$ python -q
>>> import numpy as np
>>> import numpy.linalg as la
>>> np.set_printoptions(precision=1, suppress=True, linewidth=140)
>>> M2 = np.array([[-4, -4, -1], [-2, 4, -3], [-4, 5, 3]])
>>> M2[-1] = M2[0]
>>> arr = M2 + 0.3 * np.eye(3)
>>> print(arr)
[[-3.7 -4.  -1. ]
 [-2.   4.3 -3. ]
 [-4.  -4.  -0.7]]
>>> Q = arr.astype(float).copy()
>>> for j in range(3):
...     Q[:, j] -= Q[:, :j] @ (Q[:, :j].T @ Q[:, j])
...     Q[:, j] /= la.norm(Q[:, j])
... 
>>> print(Q.round(1) + 0)
[[-0.6 -0.3 -0.7]
 [-0.3  0.9  0. ]
 [-0.7 -0.2  0.7]]
>>> J = np.load("data.npy")
>>> print(J)
[[ 1  1 -1 -1  1  1 -1 -1]
 [ 1 -1 -1  1  1 -1 -1  1]
 [ 1  1 -1 -1 -1 -1  1  1]
 [ 1 -1 -1  1 -1  1  1 -1]]
>>> M2 = np.array([[0, 0], [2, 0], [2, 1], [2, 1], [0, 1], [1, 0], [0, 1], [0, 1]])
>>> print(np.einsum("ij->j", J))
[ 4  0 -4  0  0  0  0  0]
>>> print(J @ M2)
[[-1 -3]
 [-3  1]
 [-3 -1]
 [-1 -1]]
>>> print(np.einsum("ik,kj->ji", J, M2))
[[-1 -3 -3 -1]
 [-3  1 -1 -1]]
>>> print(np.vstack([J, M2.T]).shape)
(6, 8)
>>> print(np.einsum("ik,kj->ij", J, M2))
[[-1 -3]
 [-3  1]
 [-3 -1]
 [-1 -1]]
>>> print(M2.T @ J.T)
[[-1 -3 -3 -1]
 [-3  1 -1 -1]]
>>> rng = np.random.default_rng(545420)
>>> data = np.array([[1, -2, 3, -3], [2, 3, 3, 3]]) * (rng.random((2, 4)) < 0.3)
>>> print(data)
[[0 0 0 0]
 [0 0 0 0]]
>>> t = np.radians(132)
>>> Rm = np.eye(8)
>>> Rm[2, 2] = Rm[1, 1] = np.cos(t)
>>> Rm[2, 1], Rm[1, 2] = -np.sin(t), np.sin(t)
>>> print(Rm)
[[ 1.   0.   0.   0.   0.   0.   0.   0. ]
 [ 0.  -0.7  0.7  0.   0.   0.   0.   0. ]
 [ 0.  -0.7 -0.7  0.   0.   0.   0.   0. ]
 [ 0.   0.   0.   1.   0.   0.   0.   0. ]
 [ 0.   0.   0.   0.   1.   0.   0.   0. ]
 [ 0.   0.   0.   0.   0.   1.   0.   0. ]
 [ 0.   0.   0.   0.   0.   0.   1.   0. ]
 [ 0.   0.   0.   0.   0.   0.   0.   1. ]]
>>> M2 = J @ Rm.T
>>> print(la.svd(J, compute_uv=False), la.svd(M2, compute_uv=False))
[2.8 2.8 2.8 2.8] [2.8 2.8 2.8 2.8]
>>> print(np.abs(M2 - J).max(axis=0))
[0.  2.4 2.4 0.  0.  0.  0.  0. ]
>>> print(np.allclose(la.norm(J, axis=1), la.norm(M2, axis=1)))
True
>>> print(M2)
[[ 1.  -1.4 -0.1 -1.   1.   1.  -1.  -1. ]
 [ 1.  -0.1  1.4  1.   1.  -1.  -1.   1. ]
 [ 1.  -1.4 -0.1 -1.  -1.  -1.   1.   1. ]
 [ 1.  -0.1  1.4  1.  -1.   1.   1.  -1. ]]
